In [1]: import numpy as np

In [2]: np.set_printoptions(precision=2, suppress=True, linewidth=160, floatmode="fixed")

In [3]: mat = np.load("x.npy")

In [4]: mat
Out[4]: 
array([[-5, -1,  0, -1],
       [-2,  0, -3,  0],
       [ 1, -2,  2,  5],
       [ 0, -2,  2, -3]])

In [5]: Q, r_ = np.linalg.qr(mat)

In [6]: r_
Out[6]: 
array([[ 5.48,  0.55,  1.46,  1.83],
       [ 0.00, -2.95,  2.98,  1.36],
       [ 0.00,  0.00,  2.44, -1.11],
       [ 0.00,  0.00,  0.00, -5.35]])

In [7]: np.abs(np.diag(r_))
Out[7]: array([5.48, 2.95, 2.44, 5.35])

In [8]: P = np.triu(np.array([[2, -1, -3, -2], [3, 0, -3, -3], [-1, 0, 3, -1], [3, 0, 3, 3]]), 1) + np.eye(4)

In [9]: A2 = P @ mat @ np.linalg.inv(P)

In [10]: np.poly(A2)
Out[10]: array([   1.00,    6.00,  -19.00, -157.00, -211.00])

In [11]: np.linalg.matrix_rank(A2)
Out[11]: np.int64(4)

In [12]: w, evecs = np.linalg.eig(mat)

In [13]: np.sort(np.linalg.eigvals(mat.T))
Out[13]: array([-5.57, -3.44, -2.14,  5.15])

In [14]: w1 = np.array([[-1, 0, 1, 0], [-2, -3, -3, 0], [-2, 1, 2, -3], [3, -1, 3, 3]])

In [15]: coef = np.array([4, 0, 3, 5])

In [16]: H = np.maximum(mat @ w1 + coef, 0)

In [17]: (H > 0).mean(axis=0)
Out[17]: array([0.75, 0.75, 0.50, 0.75])

In [18]: (H > 0).astype(int)
Out[18]: 
array([[1, 1, 0, 1],
       [1, 0, 0, 1],
       [1, 1, 1, 1],
       [0, 1, 1, 0]])

In [19]: H
Out[19]: 
array([[ 8,  4,  0,  2],
       [12,  0,  0, 14],
       [18,  3, 29, 14],
       [ 0, 11,  4,  0]])

In [20]: W2 = np.array([[0, -1, 0], [0, 0, 1], [-1, 0, 1], [1, -1, -1]])

In [21]: H @ W2
Out[21]: 
array([[  2, -10,   2],
       [ 14, -26, -14],
       [-15, -32,  18],
       [ -4,   0,  15]])

In [22]: (H @ W2).round(6).argmax(axis=1)
Out[22]: array([0, 0, 2, 2])

In [23]: u = np.array([-3, 0])

In [24]: np.convolve(mat[2], u)
Out[24]: array([ -3,   6,  -6, -15,   0])

In [25]: u = np.array([3, 2, 1, 1, 0, 1, 1, 2, 1, 0, 2])

In [26]: v = np.array([4, 9, 3, 6, 8, 4])

In [27]: feats = np.outer(u, v)

In [28]: feats
Out[28]: 
array([[12, 27,  9, 18, 24, 12],
       [ 8, 18,  6, 12, 16,  8],
       [ 4,  9,  3,  6,  8,  4],
       [ 4,  9,  3,  6,  8,  4],
       [ 0,  0,  0,  0,  0,  0],
       [ 4,  9,  3,  6,  8,  4],
       [ 4,  9,  3,  6,  8,  4],
       [ 8, 18,  6, 12, 16,  8],
       [ 4,  9,  3,  6,  8,  4],
       [ 0,  0,  0,  0,  0,  0],
       [ 8, 18,  6, 12, 16,  8]])

In [29]: Uu, s, VT = np.linalg.svd(feats)

In [30]: evecs = VT[:(s > 1e-8).sum()]

In [31]: rng = np.random.default_rng(842558)

In [32]: x0 = feats[10] + 2 * feats[5] + rng.integers(2) * np.eye(6)[5]

In [33]: x0
Out[33]: array([16.00, 36.00, 12.00, 24.00, 32.00, 17.00])

In [34]: np.linalg.matrix_rank(np.vstack([feats, x0]))
Out[34]: np.int64(2)

In [35]: np.diag(evecs.T @ evecs)
Out[35]: array([0.07, 0.36, 0.04, 0.16, 0.29, 0.07])

In [36]: rank = np.linalg.matrix_rank(feats)

In [37]: rank
Out[37]: np.int64(1)

In [38]: N = np.linalg.svd(feats)[2][rank:].T

In [39]: [int(np.linalg.matrix_rank(feats[:i])) for i in range(1, len(feats) + 1)]
Out[39]: [1, 1, 1, 1, 1, 1, 1, 1, 1, 1, 1]

In [40]: np.linalg.matrix_rank(feats.T @ feats), np.linalg.matrix_rank(feats @ feats.T)
Out[40]: (np.int64(1), np.int64(1))

In [41]: np.allclose(feats @ N, 0)
Out[41]: True

In [42]: N.shape
Out[42]: (6, 5)

In [43]: F = np.load("m.npy")

In [44]: F.round(2) + 0
Out[44]: 
array([[-1.95, -1.91,  1.64, -2.73, -1.08,  2.50],
       [-1.50, -0.99,  0.10,  1.59, -1.36, -4.17],
       [-2.12, -2.03,  1.68, -2.67, -1.21,  2.23],
       [-1.64, -1.11,  0.19,  1.46, -1.45, -4.10],
       [ 2.89,  2.54, -1.74,  1.87,  1.91, -0.12],
       [ 0.04, -0.30,  0.78, -2.53,  0.39,  4.21],
       [-0.46, -0.72,  1.04, -2.70,  0.04,  3.99],
       [ 2.91,  2.55, -1.73,  1.81,  1.93,  0.00],
       [-2.69, -2.43,  1.77, -2.23, -1.71,  0.91],
       [-2.71, -2.15,  1.08, -0.01, -2.04, -2.77],
       [ 2.78,  2.48, -1.77,  2.09,  1.80, -0.59],
       [-3.00, -2.54,  1.57, -1.20, -2.09, -1.11],
       [ 2.89,  2.36, -1.31,  0.50,  2.11,  2.16],
       [-0.24, -0.53,  0.93, -2.63,  0.20,  4.10],
       [ 2.92,  2.40, -1.35,  0.59,  2.11,  2.02],
       [-2.84, -2.30,  1.23, -0.33, -2.09, -2.37],
       [ 2.36,  2.21, -1.74,  2.54,  1.42, -1.76],
       [ 2.95,  2.56, -1.70,  1.67,  1.99,  0.28],
       [-2.58, -2.36,  1.77, -2.36, -1.60,  1.24],
       [ 2.87,  2.34, -1.28,  0.43,  2.10,  2.24],
       [ 1.84,  1.30, -0.33, -1.26,  1.57,  3.97],
       [-0.46, -0.06, -0.55,  2.33, -0.68, -4.31],
       [ 1.92,  1.88, -1.63,  2.74,  1.05, -2.55],
       [ 2.75,  2.46, -1.77,  2.15,  1.76, -0.73]])

In [45]: Uu, s = np.linalg.svd(F)
Traceback (most recent call last):
  Cell In[45], line 1
    Uu, s = np.linalg.svd(F)
ValueError: too many values to unpack (expected 2)


In [46]: Uu, s, VT = np.linalg.svd(F, full_matrices=False)

In [47]: s.round(2) + 0
Out[47]: array([19.28, 15.11,  0.00,  0.00,  0.00,  0.00])

In [48]: np.round(Uu.T @ F @ VT.T, 2) + 0
Out[48]: 
array([[19.28,  0.00,  0.00,  0.00,  0.00,  0.00],
       [ 0.00, 15.11,  0.00,  0.00,  0.00,  0.00],
       [ 0.00,  0.00,  0.00,  0.00,  0.00,  0.00],
       [ 0.00,  0.00,  0.00,  0.00,  0.00,  0.00],
       [ 0.00,  0.00,  0.00,  0.00,  0.00,  0.00],
       [ 0.00,  0.00,  0.00,  0.00,  0.00,  0.00]])

In [49]: np.cumsum(s ** 2) / np.sum(s ** 2)
Out[49]: array([0.62, 1.00, 1.00, 1.00, 1.00, 1.00])

In [50]: np.round(VT @ VT.T, 2) + 0
Out[50]: 
array([[1.00, 0.00, 0.00, 0.00, 0.00, 0.00],
       [0.00, 1.00, 0.00, 0.00, 0.00, 0.00],
       [0.00, 0.00, 1.00, 0.00, 0.00, 0.00],
       [0.00, 0.00, 0.00, 1.00, 0.00, 0.00],
       [0.00, 0.00, 0.00, 0.00, 1.00, 0.00],
       [0.00, 0.00, 0.00, 0.00, 0.00, 1.00]])

In [51]: Uu.shape, s.shape, VT.shape
Out[51]: ((24, 6), (6,), (6, 6))

In [52]: round(np.sqrt((s ** 2).sum()), 2), round(float(np.linalg.norm(F)), 2)
Out[52]: (np.float64(24.49), 24.49)
